>>> import numpy as np
>>> import numpy.linalg as la
>>> np.set_printoptions(precision=2, suppress=True, linewidth=160)
>>> rd = lambda a: np.round(a, 2) + 0
>>> m1 = np.loadtxt("sample18.csv", delimiter=",")
>>> m1
array([[0.5 , 0.  , 0.25, 0.25],
       [0.2 , 0.4 , 0.2 , 0.2 ],
       [0.  , 0.5 , 0.5 , 0.  ],
       [0.  , 0.  , 0.  , 1.  ]])
>>> x0 = np.array([-4, -4, -1, -3])
>>> m1 @ (2 * x0)
array([-6. , -6.4, -5. , -6. ])
>>> np.sign((m1 @ x0).round(6))
array([-1., -1., -1., -1.])
>>> la.norm(m1 @ x0) <= la.norm(m1, 2) * la.norm(x0) + 1e-9
np.True_
>>> np.einsum("ij,j->i", m1, x0)
array([-3. , -3.2, -2.5, -3. ])
>>> rd(m1 * x0)
array([[-2.  ,  0.  , -0.25, -0.75],
       [-0.8 , -1.6 , -0.2 , -0.6 ],
       [ 0.  , -2.  , -0.5 ,  0.  ],
       [ 0.  ,  0.  ,  0.  , -3.  ]])
>>> m1 @ np.eye(4)[2]
array([0.25, 0.2 , 0.5 , 0.  ])
>>> (m1 @ x0).argmax()
np.int64(2)
>>> rd((m1 * x0).sum(axis=1))
array([-3. , -3.2, -2.5, -3. ])
>>> x0 = np.array([0, 2, 0, 1])
>>> y = m1 @ x0
>>> c, lr = np.zeros(4), 1 / la.norm(m1, 2) ** 2
>>> for i in range(5):
...     c -= lr * m1.T @ (m1 @ c - y)
...     if i % 1 == 0: print(i, round(la.norm(m1 @ c - y), 2))
... 
0 0.53
1 0.38
2 0.31
3 0.27
4 0.23
>>> rd(c)
array([-0.02,  1.25,  0.77,  0.98])
>>> rd(la.cond(m1))
np.float64(6.44)
>>> proj = np.triu(np.array([[7, 3, -7, -4], [8, 6, 6, 6], [9, 9, -7, 9], [3, 5, 6, 1]]), 1) + np.eye(4)
>>> M2 = proj @ m1 @ la.inv(proj)
>>> la.matrix_rank(M2)
np.int64(4)
>>> rd(np.poly(M2))
array([ 1.  , -2.4 ,  1.95, -0.63,  0.08])
>>> q = m1.astype(float).copy()
>>> for j in range(4):
...     q[:, j] -= q[:, :j] @ (q[:, :j].T @ q[:, j])
...     q[:, j] /= la.norm(q[:, j])
... 
>>> rd(q.T @ q)
array([[1., 0., 0., 0.],
       [0., 1., 0., 0.],
       [0., 0., 1., 0.],
       [0., 0., 0., 1.]])
>>> rd(q)
array([[ 0.93, -0.22,  0.3 ,  0.  ],
       [ 0.37,  0.55, -0.75,  0.  ],
       [ 0.  ,  0.8 ,  0.6 ,  0.  ],
       [ 0.  ,  0.  ,  0.  ,  1.  ]])
>>> rd(q.T @ m1)
array([[ 0.54,  0.15,  0.31,  0.31],
       [ 0.  ,  0.62,  0.46,  0.06],
       [ 0.  ,  0.  ,  0.22, -0.07],
       [ 0.  ,  0.  ,  0.  ,  1.  ]])
>>> feats = np.array([[2.05, 0.0, 0.0], [-1.0, 3.05, 0.0], [2.0, 0.0, 0.05]])
>>> # triangular: eigenvalues sit on the diagonal
>>> ev, vecs = la.eig(feats)
>>> rd(np.prod(ev))
np.float64(0.31)
>>> feats @ vecs[:, 0] - ev[0] * vecs[:, 0]
array([0., 0., 0.])
>>> rd(np.sort(la.eigvals(feats @ feats)))
array([0. , 4.2, 9.3])
>>> rd(np.sort(la.eigvals(la.inv(feats))))
array([ 0.33,  0.49, 20.  ])
>>> rd(np.sort(la.eigvals(feats.T)))
array([0.05, 2.05, 3.05])
>>> ev
array([0.05, 3.05, 2.05])
>>> M2 = feats / la.norm(feats, axis=1, keepdims=True)
>>> gram = M2 @ M2.T
>>> np.argwhere(np.triu(np.abs(gram) > 0.95, 1))
array([[0, 2]])
>>> (np.abs(gram) > 0.9).astype(int)
array([[1, 0, 1],
       [0, 1, 0],
       [1, 0, 1]])
>>> rd(gram[1])
array([-0.31,  1.  , -0.31])
>>> rd(la.norm(M2, axis=1))
array([1., 1., 1.])
>>> rd(np.sort(la.eigvals(feats)))
array([0.05, 2.05, 3.05])
>>> [int(la.matrix_rank(la.matrix_power(feats, p))) for p in range(1, 4)]
[3, 3, 3]
>>> rd(np.prod(np.diag(feats))), rd(la.det(feats))
(np.float64(0.31), np.float64(0.31))
>>> rng = np.random.default_rng(509440)
>>> M2 = feats + rng.integers(-2, 3, (3, 2)) @ rng.integers(-2, 3, (2, 3))
>>> M2
array([[-2.95,  6.  , -6.  ],
       [ 5.  , -4.95,  8.  ],
       [ 0.  ,  4.  , -3.95]])
>>> rd(la.svd(M2 - feats, compute_uv=False))
array([17.21,  0.99,  0.  ])
>>> np.abs(M2 - feats).sum(axis=1)
array([17., 22., 10.])
>>> W0 = rng.normal(size=(21, 4))
>>> W0 = 3 * W0 / la.norm(W0, axis=1, keepdims=True)
>>> rd(W0)
array([[ 1.36, -0.22, -1.47, -2.22],
       [ 0.21, -0.71,  1.02,  2.72],
       [-0.47,  1.58,  2.5 , -0.14],
       [-0.61, -0.55, -0.06,  2.89],
       [ 0.42,  0.64, -0.05, -2.9 ],
       [-0.59,  1.41, -0.74,  2.47],
       [-0.61,  2.06, -1.84, -0.99],
       [-0.79, -1.6 ,  2.39, -0.35],
       [ 0.37,  0.13, -1.49,  2.57],
       [-0.7 ,  1.7 ,  2.1 , -1.09],
       [-2.31, -1.56,  0.21,  1.09],
       [-1.13,  2.19, -1.68, -0.29],
       [ 1.43, -1.48, -0.1 ,  2.19],
       [ 1.21, -1.4 , -1.18,  2.05],
       [-0.06, -2.95, -0.42, -0.31],
       [-0.51,  1.71, -1.56,  1.84],
       [-0.03, -2.04, -0.6 , -2.12],
       [-0.98, -1.47, -2.24, -0.92],
       [-0.51, -2.29,  1.4 ,  1.24],
       [ 0.68, -2.23,  0.76, -1.73],
       [ 1.33, -0.61,  1.64,  2.04]])
>>> cen = (W0 - W0.mean(axis=0)) / W0.std(axis=0)
>>> rd(cen.std(axis=0))
array([1., 1., 1., 1.])
>>> c = la.lstsq(np.delete(cen, 3, axis=1), cen[:, 3])[0]
>>> rd(1 - np.var(cen[:, 3] - np.delete(cen, 3, axis=1) @ c))
np.float64(0.0)
>>> F = np.cumsum(np.array([[2, 3, 0, 2, -3],
...     [2, 1, -2, 1, 1],
...     [-2, -1, 2, -1, 0],
...     [2, 1, 1, 3, 1],
...     [0, 0, 0, -2, 2],
...     [-2, -1, 1, -3, -3],
...     [1, -2, 3, -3, 3],
...     [-3, -1, 2, 3, 0],
...     [-2, 2, 3, 1, -1],
...     [-3, 0, 0, 0, -2],
...     [-2, -1, -1, 1, -2],
...     [3, -3, 0, 0, -3],
...     [1, -3, 1, -2, -2],
...     [-3, 1, -3, -1, -2],
...     [-1, 0, -3, -2, 2],
...     [0, 2, 3, 1, 0],
...     [1, 0, 3, -3, 0],
...     [2, 2, 2, -3, 0],
...     [0, 3, -1, 2, 2],
...     [-3, 3, -1, 0, 3],
...     [2, 3, -1, -3, 0],
...     [2, 0, 1, 2, -2],
...     [3, 3, 2, -3, 0],
...     [-3, 2, 1, -3, -1],
...     [0, 3, 1, 0, -3]]), axis=0)
>>> F
array([[  2,   3,   0,   2,  -3],
       [  4,   4,  -2,   3,  -2],
       [  2,   3,   0,   2,  -2],
       [  4,   4,   1,   5,  -1],
       [  4,   4,   1,   3,   1],
       [  2,   3,   2,   0,  -2],
       [  3,   1,   5,  -3,   1],
       [  0,   0,   7,   0,   1],
       [ -2,   2,  10,   1,   0],
       [ -5,   2,  10,   1,  -2],
       [ -7,   1,   9,   2,  -4],
       [ -4,  -2,   9,   2,  -7],
       [ -3,  -5,  10,   0,  -9],
       [ -6,  -4,   7,  -1, -11],
       [ -7,  -4,   4,  -3,  -9],
       [ -7,  -2,   7,  -2,  -9],
       [ -6,  -2,  10,  -5,  -9],
       [ -4,   0,  12,  -8,  -9],
       [ -4,   3,  11,  -6,  -7],
       [ -7,   6,  10,  -6,  -4],
       [ -5,   9,   9,  -9,  -4],
       [ -3,   9,  10,  -7,  -6],
       [  0,  12,  12, -10,  -6],
       [ -3,  14,  13, -13,  -7],
       [ -3,  17,  14, -13, -10]])
>>> cen = F - F.mean(axis=0)
>>> Uu, sv, Vh = la.svd(cen, full_matrices=False)
>>> np.abs(Uu[:, 0]).argmax()
np.int64(24)
>>> la.matrix_rank(cen)
np.int64(5)
>>> (np.sign(Uu[:, 0]) == np.sign(Uu[0, 0])).astype(int)
array([1, 1, 1, 1, 1, 1, 1, 1, 1, 1, 1, 1, 1, 1, 1, 1, 0, 0, 0, 0, 0, 0, 0, 0, 0])
>>> mat = np.loadtxt("dump.csv", delimiter=",")
>>> mat
array([[ 0.,  2.,  0.,  0.],
       [-1.,  1.,  0.,  0.],
       [ 0.,  0.,  2., -3.],
       [ 0.,  0.,  0.,  4.]])
>>> # 2 blocks once reordered
>>> T = np.stack([m1, 3 * m1, m1[::-1]])
>>> rd(la.norm(T, axis=(1, 2)))
array([1.47, 4.4 , 1.47])
>>> T.sum(axis=0)
array([[2.  , 0.  , 1.  , 2.  ],
       [0.8 , 2.1 , 1.3 , 0.8 ],
       [0.2 , 2.4 , 2.2 , 0.2 ],
       [0.5 , 0.  , 0.25, 4.25]])
>>> la.matrix_rank(T.reshape(3, -1))
np.int64(2)
>>> (T @ m1.T).shape
(3, 4, 4)
>>> M2 = np.array([[2, -2], [-2, 2]])
>>> Z = np.kron(M2, mat)
>>> la.matrix_rank(Z)
np.int64(4)
>>> rd(la.norm(Z, 2)), rd(la.norm(M2, 2) * la.norm(mat, 2))
(np.float64(20.63), np.float64(20.63))
>>> u = np.array([2, 1, 1, 2])
>>> M2 = mat + np.outer(u, np.eye(4)[2])
>>> M2
array([[ 0.,  2.,  2.,  0.],
       [-1.,  1.,  1.,  0.],
       [ 0.,  0.,  3., -3.],
       [ 0.,  0.,  2.,  4.]])
>>> arr = np.load("test3.npy")
>>> rd(arr)
array([[ 0.22,  0.16,  0.  , -0.38],
       [ 0.16,  0.12,  0.  , -0.28],
       [ 0.  ,  0.  ,  0.  ,  0.  ],
       [-0.38, -0.28,  0.  ,  0.66]])
>>> # projection: eigenvalues are 0 or 1
>>> np.allclose(arr @ arr.T, arr.T @ arr)
True
>>> rd(la.matrix_power(arr, 2))
array([[ 0.22,  0.16,  0.  , -0.38],
       [ 0.16,  0.12,  0.  , -0.28],
       [ 0.  ,  0.  ,  0.  ,  0.  ],
       [-0.38, -0.28,  0.  ,  0.66]])
>>> np.allclose(arr, arr.T)
True
>>> rd(np.sort(np.abs(la.eigvals(arr))))
array([0., 0., 0., 1.])
>>> rd(la.det(arr))
np.float64(0.0)
>>> np.trace(arr)
np.float64(1.0)
>>> Uu, sv, Vh = la.svd(arr)
>>> rd(sv)
array([1., 0., 0., 0.])
>>> M2 = Uu[:, :1] @ np.diag(sv[:1]) @ Vh[:1]
>>> rd(np.abs(arr - M2).max())
np.float64(0.0)
>>> la.matrix_rank(M2)
np.int64(1)
>>> Uu, sv, Vh = la.svd(arr)
>>> vecs = Vh[:(sv > 1e-8).sum()]
>>> x0 = arr[1] + 2 * arr[2] + rng.integers(2) * np.eye(4)[0]
>>> rd(x0)
array([ 1.16,  0.12,  0.  , -0.28])
>>> np.allclose(vecs.T @ vecs @ x0, x0)
False
>>> la.matrix_rank(np.vstack([arr, x0]))
np.int64(2)
>>> rd(np.diag(vecs.T @ vecs))
array([0.22, 0.12, 0.  , 0.66])
>>> X = np.loadtxt("run14.csv", delimiter=",")
>>> X
array([[5., 6., 9., 5.],
       [5., 6., 0., 6.],
       [6., 3., 7., 5.],
       [9., 1., 5., 6.],
       [2., 7., 7., 3.],
       [5., 6., 0., 6.]])
>>> # row 5 repeats row 1
>>> Uu, sv, Vh = la.svd(X)
>>> rd(sv)
array([24.76,  8.4 ,  7.1 ,  0.44])
>>> np.argmax(sv[:-1] / (sv[1:] + 1e-6)) + 1
np.int64(3)
>>> M2 = Uu[:, :3] @ np.diag(sv[:3]) @ Vh[:3]
>>> rd(la.norm(X - M2, 2)), rd(sv[3])
(np.float64(0.44), np.float64(0.44))
>>> idx = rng.permutation(4)
>>> M2 = X[:, idx] * rng.choice([-1, 1], 4)
>>> M2
array([[ 9., -5., -5., -6.],
       [ 0., -6., -5., -6.],
       [ 7., -5., -6., -3.],
       [ 5., -6., -9., -1.],
       [ 7., -3., -2., -7.],
       [ 0., -6., -5., -6.]])
>>> Uu, _, Vh = la.svd(X.T @ M2)
>>> rd(Uu @ Vh)
array([[ 0.,  0., -1.,  0.],
       [ 0.,  0.,  0., -1.],
       [ 1.,  0.,  0.,  0.],
       [ 0., -1.,  0.,  0.]])
>>> idx
array([2, 3, 0, 1])
>>> M2 = np.array([[-7], [0]])
>>> E = np.block([[np.zeros((2, 2)), M2], [M2.T, np.zeros((1, 1))]])
>>> E
array([[ 0.,  0., -7.],
       [ 0.,  0.,  0.],
       [-7.,  0.,  0.]])
>>> ang = np.radians(60)
>>> r_ = np.eye(3)
>>> r_[2, 2] = r_[1, 1] = np.cos(ang)
>>> r_[2, 1], r_[1, 2] = -np.sin(ang), np.sin(ang)
>>> rd(r_)
array([[ 1.  ,  0.  ,  0.  ],
       [ 0.  ,  0.5 ,  0.87],
       [ 0.  , -0.87,  0.5 ]])
>>> M2 = E @ r_.T
>>> rd(la.det(r_)), np.trace(r_)
(np.float64(1.0), np.float64(2.0))
>>> np.allclose(la.norm(E, axis=1), la.norm(M2, axis=1))
True
>>> rd(la.svd(E, compute_uv=False)), rd(la.svd(M2, compute_uv=False))
(array([7., 7., 0.]), array([7., 7., 0.]))
>>> rd(np.abs(M2 - E).max(axis=0))
array([0.  , 6.06, 3.5 ])
>>> np.allclose(E @ E.T, M2 @ M2.T)
True
